$ python3 -q
>>> import numpy as np
>>> np.set_printoptions(suppress=True, linewidth=120)
>>> m1 = np.load("w.npy")
>>> print(m1)
[[1.  0.9]
 [0.9 1. ]]
>>> vals, evecs = np.linalg.eig(m1)
>>> print(vals.round(3))
[1.9 0.1]
>>> print(np.round(np.sort(np.linalg.eigvals(m1 @ m1)), 3))
[0.01 3.61]
>>> print(np.round(m1 @ evecs[:, 0] - vals[0] * evecs[:, 0], 3) + 0)
[0. 0.]
>>> vals, evecs = np.linalg.eigh(m1)
>>> vec = np.array([2, 0])
>>> print(np.round(evecs * np.sqrt(vals) @ evecs.T, 3))
[[0.847 0.531]
 [0.531 0.847]]
>>> print(np.abs(m1).sum(axis=1).max(), np.abs(vals).max())
1.9 1.9
>>> print(np.round(evecs * np.abs(vals) @ evecs.T, 3))
[[1.  0.9]
 [0.9 1. ]]
>>> print(vec @ m1 @ vec)
4.0
>>> print(round(np.log10(np.linalg.cond(m1))))
1
>>> print(np.round(np.abs(np.linalg.svd(m1)[2][-1]), 3))
[0.707 0.707]
>>> print([round(float(x), 3) for x in np.linalg.svd(m1, compute_uv=False)[:3]])
[1.9, 0.1]
>>> print(np.linalg.matrix_rank(m1, rtol=0.1))
1
>>> O, Rm = np.linalg.qr(m1)
>>> print(np.round(O @ Rm, 3))
[[1.  0.9]
 [0.9 1. ]]
>>> print(O.shape, Rm.shape)
(2, 2) (2, 2)
>>> print(np.round(O.T @ O, 3) + 0)
[[1. 0.]
 [0. 1.]]
>>> print(np.allclose(Rm.T @ Rm, m1.T @ m1))
True
>>> print(round(float(abs(Rm[0, 0])), 3), np.round(np.linalg.norm(m1[:, 0]), 3))
1.345 1.345
>>> print(O.round(3))
[[-0.743 -0.669]
 [-0.669  0.743]]
>>> print(round(np.linalg.det(m1), 3))
0.19
>>> print(np.round(np.linalg.matrix_power(m1, 4), 3))
[[6.516 6.516]
 [6.516 6.516]]
>>> print(m1 @ m1)
[[1.81 1.8 ]
 [1.8  1.81]]
>>> print((m1 + m1.T) / 2)
[[1.  0.9]
 [0.9 1. ]]
>>> print(round(np.abs(np.linalg.eigvals(m1)).max(), 3))
1.9
>>> print(np.allclose(m1 @ m1.T, m1.T @ m1))
True
>>> print(np.round(np.sort(np.abs(np.linalg.eigvals(m1))), 3))
[0.1 1.9]
>>> W0 = np.array([[-1, -1, 1], [-3, 3, 3], [-2, 3, 3]])
>>> O, evecs = np.linalg.qr(m1[:, :1])[0], np.linalg.qr(m1[:, 1:])[0]
>>> sv = np.linalg.svd(O.T @ evecs, compute_uv=False)
>>> print(sv.round(3))
[0.994]
>>> print(np.round(np.degrees(np.arccos(sv.clip(0, 1))), 3))
[6.026]
>>> print(np.round(np.linalg.norm(O @ O.T - evecs @ evecs.T, 2), 3))
0.105
>>> rng = np.random.default_rng(7)
>>> labels = rng.permutation(3)
>>> out = W0[:, labels] * rng.choice([-1, 1], 3)
>>> print(out)
[[-1  1 -1]
 [-3  3  3]
 [-2  3  3]]
>>> Uu, _, VT = np.linalg.svd(W0.T @ out)
>>> print(labels)
[0 2 1]
>>> ang = np.radians(135)
>>> Rm = np.eye(3)
>>> Rm[2, 2] = Rm[0, 0] = np.cos(ang)
>>> Rm[2, 0], Rm[0, 2] = -np.sin(ang), np.sin(ang)
>>> print(Rm.round(3))
[[-0.707  0.     0.707]
 [ 0.     1.     0.   ]
 [-0.707  0.    -0.707]]
>>> out = W0 @ Rm.T
>>> print(np.allclose(W0 @ W0.T, out @ out.T))
True
>>> print(np.allclose(np.linalg.norm(W0, axis=1), np.linalg.norm(out, axis=1)))
True
>>> print(np.round(np.abs(out - W0).max(axis=0), 3))
[7.243 0.    3.707]
>>> print(np.round(np.linalg.det(Rm), 3), round(np.trace(Rm), 3))
1.0 -0.414
>>> data = np.load("mat.npy")
>>> print(data)
[[4 0]
 [0 0]]
>>> rk = np.linalg.matrix_rank(data)
>>> print(rk)
1
>>> ns = np.linalg.svd(data)[2][rk:].T
>>> print(ns[:, 0] / ns[np.abs(ns[:, 0]).round(6).argmax(), 0])
[0. 1.]
>>> print(ns @ ns.T)
[[0. 0.]
 [0. 1.]]
>>> print(ns.shape)
(2, 1)
>>> print(np.allclose(data @ ns, 0))
True
>>> print(np.round(np.sort(np.linalg.eigvals(data).real), 3))
[0. 4.]
>>> print((np.linalg.matrix_power((data != 0) + (data.T != 0) + np.eye(2), 2) > 0).astype(int))
[[1 0]
 [0 1]]
